$ python3 -q
>>> import numpy as np
>>> from numpy import linalg as LA
>>> np.set_printoptions(suppress=True, linewidth=160)
>>> u = np.array([1, 2, 2, 2, 0, 1, 2, 2, 0, 1, 2, 2, 1, 0, 1, 1])
>>> W0 = np.array([np.roll(u, i) for i in range(16)])
>>> W0
array([[1, 2, 2, 2, 0, 1, 2, 2, 0, 1, 2, 2, 1, 0, 1, 1],
       [1, 1, 2, 2, 2, 0, 1, 2, 2, 0, 1, 2, 2, 1, 0, 1],
       [1, 1, 1, 2, 2, 2, 0, 1, 2, 2, 0, 1, 2, 2, 1, 0],
       [0, 1, 1, 1, 2, 2, 2, 0, 1, 2, 2, 0, 1, 2, 2, 1],
       [1, 0, 1, 1, 1, 2, 2, 2, 0, 1, 2, 2, 0, 1, 2, 2],
       [2, 1, 0, 1, 1, 1, 2, 2, 2, 0, 1, 2, 2, 0, 1, 2],
       [2, 2, 1, 0, 1, 1, 1, 2, 2, 2, 0, 1, 2, 2, 0, 1],
       [1, 2, 2, 1, 0, 1, 1, 1, 2, 2, 2, 0, 1, 2, 2, 0],
       [0, 1, 2, 2, 1, 0, 1, 1, 1, 2, 2, 2, 0, 1, 2, 2],
       [2, 0, 1, 2, 2, 1, 0, 1, 1, 1, 2, 2, 2, 0, 1, 2],
       [2, 2, 0, 1, 2, 2, 1, 0, 1, 1, 1, 2, 2, 2, 0, 1],
       [1, 2, 2, 0, 1, 2, 2, 1, 0, 1, 1, 1, 2, 2, 2, 0],
       [0, 1, 2, 2, 0, 1, 2, 2, 1, 0, 1, 1, 1, 2, 2, 2],
       [2, 0, 1, 2, 2, 0, 1, 2, 2, 1, 0, 1, 1, 1, 2, 2],
       [2, 2, 0, 1, 2, 2, 0, 1, 2, 2, 1, 0, 1, 1, 1, 2],
       [2, 2, 2, 0, 1, 2, 2, 0, 1, 2, 2, 1, 0, 1, 1, 1]])
>>> np.count_nonzero(W0)
np.int64(208)
>>> W0.sum(axis=1)
array([20, 20, 20, 20, 20, 20, 20, 20, 20, 20, 20, 20, 20, 20, 20, 20])
>>> np.zeros(16, 16)
Traceback (most recent call last):
  File "<python-input-8>", line 1, in <module>
    np.zeros(16, 16)
    ~~~~~~~~^^^^^^^^
TypeError: Cannot interpret '16' as a data type
>>> LA.matrix_rank(W0)
np.int64(16)
>>> np.round(LA.norm(W0), 3)
np.float64(23.324)
>>> W0.shape
(16, 16)
>>> W0.sum(axis=0)
array([20, 20, 20, 20, 20, 20, 20, 20, 20, 20, 20, 20, 20, 20, 20, 20])
>>> LA.rank(W0)
Traceback (most recent call last):
  File "<python-input-13>", line 1, in <module>
    LA.rank(W0)
    ^^^^^^^
AttributeError: module 'numpy.linalg' has no attribute 'rank'
>>> W0[16]
Traceback (most recent call last):
  File "<python-input-14>", line 1, in <module>
    W0[16]
    ~~^^^^
IndexError: index 16 is out of bounds for axis 0 with size 16
>>> np.abs(W0).max()
np.int64(2)
>>> np.allclose(W0 @ W0.T, W0.T @ W0)
True
>>> np.round(np.fft.fft(W0[0]), 3)
array([20.   +0.j   , -0.09 -1.396j,  0.707-3.121j,  2.631-3.172j, -5.   +3.j   ,  0.783+0.242j, -0.707-1.121j,  0.676-1.982j, -2.   +0.j   ,  0.676+1.982j,
       -0.707+1.121j,  0.783-0.242j, -5.   -3.j   ,  2.631+3.172j,  0.707+3.121j, -0.09 +1.396j])
>>> W = np.array([[0, 3, 3, 1],
...     [-2, 0, -1, 2],
...     [-3, -2, -2, -3],
...     [3, 2, -1, -2],
...     [-1, 3, -3, 3],
...     [3, -1, -1, -1],
...     [-2, 1, 0, -3],
...     [1, 2, -2, 0],
...     [-1, 3, -2, -3],
...     [1, -1, 0, 3],
...     [-1, 2, -3, 2],
...     [-1, 0, -3, 3],
...     [3, 3, 3, 1],
...     [-3, 2, 2, 1],
...     [-3, -3, 3, 1],
...     [1, 1, 2, 3]])
>>> c = np.array([0, 0, -1, 3])
>>> H = np.maximum(W0 @ W + c, 0)
>>> (H > 0).mean(axis=0)
array([0.25, 1.  , 0.  , 1.  ])
>>> cent = np.array([[2, 3, 0], [0, 1, 1], [-2, 0, -2], [3, -2, -1]])
>>> H @ cent
array([[ 27,  -6,   3],
       [ 21,  17,  24],
       [ 37,   6,  11],
       [ 39, -13,   0],
       [ 48, -21,  -5],
       [ 38,   8,  17],
       [ 45,  -4,  11],
       [ 15,   2,   7],
       [ 51, -25,  -8],
       [ 78,   0,   4],
       [ 69, -18,   5],
       [ 33, -13,  -2],
       [  3,  11,  12],
       [ 33,   3,  14],
       [ 70, -14,   2],
       [ 39, -16,  -3]])
>>> u = np.array([3, 9, 3, 0, 3, 5, 9, 0, 5, 3, 4, 6, 8, 4, 5, 6])
>>> other = W0 + np.outer(u, np.eye(16)[6])
>>> np.round(LA.det(other) / LA.det(W0), 3), np.round(1 + LA.solve(W0, u)[6], 3)
(np.float64(-0.025), np.float64(-0.025))
>>> LA.matrix_rank(other - W0)
np.int64(1)
>>> LA.matrix_rank(LA.inv(other) - LA.inv(W0), tol=1e-8)
np.int64(1)
>>> rng = np.random.default_rng(993)
>>> z = rng.permutation(16)
>>> other = W0[:, z] * rng.choice([-1, 1], 16)
>>> other
array([[ 0, -1,  1, -2, -2, -2,  0,  2, -1, -2, -2,  0,  1,  1,  2, -1],
       [ 1, -2,  0, -2, -1, -1, -2,  2,  0, -2, -1,  2,  0,  1,  2, -1],
       [ 2, -2,  1, -1,  0, -1, -2,  1, -2, -2,  0,  2,  2,  0,  1, -1],
       [ 2, -1,  2,  0, -2, -1, -1,  1, -2, -1, -2,  2,  2,  1,  0,  0],
       [ 1,  0,  2, -2, -2,  0,  0,  1, -2, -1, -2,  1,  1,  2,  2, -1],
       [ 0, -2,  1, -2, -1, -1, -2,  0, -1, -1, -2,  1,  0,  2,  2, -2],
       [ 2, -2,  0, -1,  0, -2, -2,  1, -1,  0, -1,  1,  2,  1,  2, -2],
       [ 2, -1,  2,  0, -2, -2, -2,  2, -1, -1, -1,  0,  2,  0,  1, -1],
       [ 1,  0,  2, -2, -2, -1, -1,  2,  0, -2, -1,  1,  2,  2,  1,  0],
       [ 0, -2,  1, -2, -2,  0, -1,  1, -1, -2,  0,  2,  1,  2,  1, -2],
       [ 2, -2,  0, -2, -1, -2, -1,  0, -2, -1, -1,  2,  1,  1,  0, -2],
       [ 2, -2,  2, -1, -1, -2,  0,  2, -2,  0, -2,  1,  1,  0,  1, -1],
       [ 2, -1,  2, -1, -1, -1, -1,  2, -1, -2, -2,  0,  0,  2,  2,  0],
       [ 1, -1,  2, -1,  0,  0, -2,  1,  0, -2, -1,  2,  1,  2,  2, -2],
       [ 1, -1,  1,  0, -1, -2, -2,  0, -2, -1,  0,  2,  2,  2,  1, -2],
       [ 1,  0,  1, -1, -2, -2, -1,  2, -2,  0, -2,  1,  2,  1,  0, -2]])
>>> U, _, Vh = LA.svd(W0.T @ other)
>>> z
array([13, 12, 14, 11, 10,  1,  8,  2,  5,  3,  6,  4,  9, 15,  7,  0])
>>> J = np.load("w.npy")
>>> J
array([[ 3,  2,  2,  2,  2,  2,  2,  2,  1,  2,  0,  0,  1,  2,  0],
       [ 3,  6,  3,  3,  1,  0,  0,  0,  3,  1,  2,  0,  1,  3,  2],
       [ 1,  0,  5,  3,  0,  2,  3,  3,  2,  2,  1,  2,  1,  0,  1],
       [ 2,  3,  1,  0,  0,  2,  0,  1,  0,  1,  2,  1,  1,  0,  1],
       [ 3,  3,  2,  3, 12,  0,  0,  1,  1,  0,  1,  1,  0,  1,  0],
       [ 3,  0,  2,  3,  2, -9,  0,  1,  0,  3,  1,  1,  1,  3,  3],
       [ 0,  3,  0,  2,  1,  0, -2,  3,  2,  3,  0,  0,  2,  0,  0],
       [ 1,  0,  1,  0,  3,  0,  0,  9,  1,  2,  2,  3,  1,  1,  1],
       [ 0,  3,  1,  1,  2,  3,  3,  3, -7,  3,  3,  0,  0,  2,  0],
       [ 3,  2,  2,  3,  3,  1,  3,  0,  0, -6,  0,  3,  3,  0,  1],
       [ 2,  3,  0,  2,  1,  3,  2,  3,  3,  2,  4,  2,  2,  3,  2],
       [ 2,  3,  1,  1,  0,  3,  1,  2,  1,  3,  0,  0,  3,  0,  1],
       [ 3,  3,  2,  1,  1,  2,  3,  1,  1,  3,  2,  0,  6,  1,  0],
       [ 2,  3,  1,  3,  3,  1,  3,  1,  0,  1,  2,  2,  1,  9,  2],
       [ 3,  0,  1,  3,  2,  2,  3,  0,  1,  0,  3,  2,  2,  1, 11]])
>>> z = rng.permutation(15)
>>> z
array([ 9,  4,  8, 13, 14, 12, 10,  0,  1,  2,  3,  7, 11,  5,  6])
>>> other = J[z][:, z]
>>> np.round(np.sort(np.abs(LA.eigvals(other))), 3)
array([ 1.346,  1.801,  1.801,  2.165,  2.165,  3.219,  6.243,  6.243,  7.893,  8.626,  8.626,  8.696, 10.375, 10.683, 24.901])
>>> np.diag(other)
array([-6, 12, -7,  9, 11,  6,  4,  3,  6,  5,  0,  9,  0, -9, -2])
>>> np.allclose(other, J)
False
>>> Q, evecs = LA.qr(J[:, :10])[0], LA.qr(J[:, 10:])[0]
>>> sigma = LA.svd(Q.T @ evecs, compute_uv=False)
>>> np.round(LA.norm(Q @ Q.T - evecs @ evecs.T, 2), 3)
np.float64(1.0)
>>> sigma.round(3)
array([0.993, 0.961, 0.878, 0.605, 0.426])
>>> u = np.array([0, 0, 0, 0, -2, -1, 0, -1, 2, 0, 2, 0, -1, -1, -1])
>>> other = J + np.outer(u, np.eye(15)[11])
>>> LA.matrix_rank(other - J)
np.int64(1)
>>> round(float(LA.det(other) / LA.det(J)), 3), np.round(1 + LA.solve(J, u)[11], 3)
(1.122, np.float64(1.122))
>>> x0 = np.array([9, 6, 9, 7, 7, 4, 1, 4, 1, 3, 9, 2, 2, 0, 1, 5])
>>> y = W0 @ x0
>>> c, lr = np.zeros(16), 1 / LA.norm(W0, 2) ** 2
>>> for i in range(12):
...     c -= lr * W0.T @ (W0 @ c - y)
...     if i % 2 == 0: print(i, round(LA.norm(W0 @ c - y), 3))
... 
0 31.103
2 29.179
4 27.466
6 25.931
8 24.548
10 23.294
>>> round(float(LA.cond(W0)), 3)
24.397
>>> other = np.array([[-9, 6],
...     [1, 7],
...     [-5, -7],
...     [6, -1],
...     [5, 6],
...     [-6, 9],
...     [-1, -8],
...     [9, 3],
...     [-2, -7],
...     [8, -3],
...     [-7, 4],
...     [7, 3],
...     [4, -1],
...     [4, 7],
...     [1, -5]])
>>> np.einsum("ik,kj->ji", J, other)
array([[ 17,  -7,  20, -17,  55,  97,  77, 112,  45, -25,  27,  20,   7,  63,  -5],
       [ 36,  36, -45,  49, 104, -62,  25,  49, 103,  37,  61,  26,  20,  92, -25]])
>>> J @ other
array([[ 17,  36],
       [ -7,  36],
       [ 20, -45],
       [-17,  49],
       [ 55, 104],
       [ 97, -62],
       [ 77,  25],
       [112,  49],
       [ 45, 103],
       [-25,  37],
       [ 27,  61],
       [ 20,  26],
       [  7,  20],
       [ 63,  92],
       [ -5, -25]])
>>> LA.matrix_rank(np.vstack([J, other.T]))
np.int64(15)
>>> np.einsum("ik,kj->ij", J, other)
array([[ 17,  36],
       [ -7,  36],
       [ 20, -45],
       [-17,  49],
       [ 55, 104],
       [ 97, -62],
       [ 77,  25],
       [112,  49],
       [ 45, 103],
       [-25,  37],
       [ 27,  61],
       [ 20,  26],
       [  7,  20],
       [ 63,  92],
       [ -5, -25]])
>>> np.einsum("ij,ij->i", J, J)
array([ 47,  92,  72,  27, 180, 138,  44, 113, 113, 100,  90,  49,  89, 138, 176])
>>> np.vstack([J, other.T]).shape
(17, 15)
>>> np.einsum("ij->j", J)
array([31, 34, 24, 30, 33, 12, 21, 30,  9, 20, 23, 17, 25, 26, 25])
